In [1]: import numpy as np

In [2]: from numpy import linalg as LA

In [3]: np.set_printoptions(precision=1, suppress=True, linewidth=100, legacy="1.25")

In [4]: tidy = lambda a: np.round(a, 1) + 0

In [5]: M2 = np.array([[4, 1, 2, 3, 1, 5, 5, 2, 4, 3, 2, 5],
   ...:     [1, 3, 0, 3, 4, 1, 1, 2, 5, 2, 5, 5],
   ...:     [3, 2, 1, 0, 4, 3, 2, 5, 3, 0, 4, 1],
   ...:     [4, 1, 5, 4, 2, 3, 3, 5, 1, 2, 5, 1],
   ...:     [2, 1, 0, 1, 5, 3, 1, 3, 5, 5, 5, 1],
   ...:     [1, 2, 1, 4, 3, 2, 5, 4, 5, 4, 2, 2],
   ...:     [2, 5, 1, 2, 3, 4, 5, 2, 1, 0, 2, 0],
   ...:     [1, 5, 5, 3, 3, 1, 0, 3, 3, 3, 4, 0],
   ...:     [5, 0, 3, 1, 0, 2, 5, 1, 2, 5, 4, 0],
   ...:     [3, 4, 4, 1, 0, 0, 3, 3, 4, 0, 4, 0],
   ...:     [0, 4, 4, 4, 5, 1, 3, 3, 5, 2, 4, 5],
   ...:     [1, 0, 3, 0, 2, 0, 5, 5, 3, 0, 2, 1]])

In [6]: E = np.tril(M2)

In [7]: print(E)
[[4 0 0 0 0 0 0 0 0 0 0 0]
 [1 3 0 0 0 0 0 0 0 0 0 0]
 [3 2 1 0 0 0 0 0 0 0 0 0]
 [4 1 5 4 0 0 0 0 0 0 0 0]
 [2 1 0 1 5 0 0 0 0 0 0 0]
 [1 2 1 4 3 2 0 0 0 0 0 0]
 [2 5 1 2 3 4 5 0 0 0 0 0]
 [1 5 5 3 3 1 0 3 0 0 0 0]
 [5 0 3 1 0 2 5 1 2 0 0 0]
 [3 4 4 1 0 0 3 3 4 0 0 0]
 [0 4 4 4 5 1 3 3 5 2 4 0]
 [1 0 3 0 2 0 5 5 3 0 2 1]]

In [8]: def softmax(z):
   ...:     e = np.exp(z - z.max(axis=-1, keepdims=True))
   ...:     return e / e.sum(axis=-1, keepdims=True)
   ...: 

In [9]: print(tidy(softmax(E[10] + -1)))
[0.  0.1 0.1 0.1 0.3 0.  0.  0.  0.3 0.  0.1 0. ]

In [10]: print(tidy(softmax(E).sum(axis=1)))
[1. 1. 1. 1. 1. 1. 1. 1. 1. 1. 1. 1.]

In [11]: S = E @ E.T / np.sqrt(12)

In [12]: print(tidy(softmax(S + np.triu(np.full(S.shape, -np.inf), 1))))
[[1.  0.  0.  0.  0.  0.  0.  0.  0.  0.  0.  0. ]
 [0.2 0.8 0.  0.  0.  0.  0.  0.  0.  0.  0.  0. ]
 [0.3 0.1 0.6 0.  0.  0.  0.  0.  0.  0.  0.  0. ]
 [0.  0.  0.  1.  0.  0.  0.  0.  0.  0.  0.  0. ]
 [0.  0.  0.  0.  1.  0.  0.  0.  0.  0.  0.  0. ]
 [0.  0.  0.  0.1 0.  0.9 0.  0.  0.  0.  0.  0. ]
 [0.  0.  0.  0.  0.  0.  1.  0.  0.  0.  0.  0. ]
 [0.  0.  0.  0.  0.  0.  0.  1.  0.  0.  0.  0. ]
 [0.  0.  0.  0.  0.  0.  0.  0.  1.  0.  0.  0. ]
 [0.  0.  0.  0.  0.  0.  0.  0.  0.  1.  0.  0. ]
 [0.  0.  0.  0.  0.  0.  0.  0.  0.  0.  1.  0. ]
 [0.  0.  0.  0.  0.  0.  0.  0.  0.  0.  0.3 0.7]]

In [13]: print(softmax(S).round(6).argmax(axis=1))
[ 8  6  9  3 10 10  6  7  8  9 10 11]

In [14]: rk = LA.matrix_rank(E)

In [15]: print(rk)
11

In [16]: ns = LA.svd(E)[2][rk:].T

In [17]: print([int(LA.matrix_rank(E[:i])) for i in range(1, len(E) + 1)])
[1, 2, 3, 4, 5, 6, 7, 8, 9, 9, 10, 11]

In [18]: print([int(LA.matrix_rank(np.delete(E, i, axis=0))) for i in range(12)])
[11, 11, 11, 11, 11, 11, 11, 11, 11, 11, 10, 10]

In [19]: print(tidy(E @ ns))
[[0.]
 [0.]
 [0.]
 [0.]
 [0.]
 [0.]
 [0.]
 [0.]
 [0.]
 [0.]
 [0.]
 [0.]]

In [20]: print([int(LA.matrix_rank(E[:, :j + 1])) for j in range(12)])
[1, 2, 3, 4, 5, 6, 7, 8, 9, 10, 11, 11]
